$ python -q
>>> import numpy as np
>>> np.set_printoptions(precision=2, suppress=True, linewidth=120, sign=" ")
>>> M = np.array([[-0.56, 0.8, 0.0, 0.88, 0.0, 0.56, -0.72],
...     [-0.35, 0.5, 0.0, 0.55, 0.0, 0.35, -0.45],
...     [0.14, -0.2, 0.0, -0.22, 0.0, -0.14, 0.18],
...     [0.28, -0.4, 0.0, -0.44, 0.0, -0.28, 0.36],
...     [0.42, -0.6, 0.0, -0.66, 0.0, -0.42, 0.54],
...     [-0.14, 0.2, 0.0, 0.22, 0.0, 0.14, -0.18],
...     [0.56, -0.8, 0.0, -0.88, 0.0, -0.56, 0.72],
...     [-0.56, 0.8, 0.0, 0.88, 0.0, 0.56, -0.72]])
>>> np.linalg.matrix_rank(M, rtol=0.1)
np.int64(1)
>>> np.linalg.cond(M) > 100
np.True_
>>> [round(float(x), 2) for x in np.linalg.svd(M, compute_uv=False)[:3]]
[3.33, 0.0, 0.0]
>>> np.argsort(-np.linalg.norm(M, axis=0).round(6), kind="stable")[:3]
array([ 3,  1,  6])
>>> w1 = np.array([[3, -1, 2],
...     [-3, 0, -2],
...     [2, 3, 3],
...     [2, 0, -3],
...     [-2, 1, -2],
...     [-3, 2, 1],
...     [1, 3, 2]])
>>> b = np.array([-7, -4, -7])
>>> H = np.maximum(M @ w1 + b, 0)
>>> H
array([[ 0.,  0.,  0.],
       [ 0.,  0.,  0.],
       [ 0.,  0.,  0.],
       [ 0.,  0.,  0.],
       [ 0.,  0.,  0.],
       [ 0.,  0.,  0.],
       [ 0.,  0.,  0.],
       [ 0.,  0.,  0.]])
>>> C = np.array([[-4, -2], [-3, -3], [0, 2]])
>>> H @ C
array([[ 0.,  0.],
       [ 0.,  0.],
       [ 0.,  0.],
       [ 0.,  0.],
       [ 0.,  0.],
       [ 0.,  0.],
       [ 0.,  0.],
       [ 0.,  0.]])
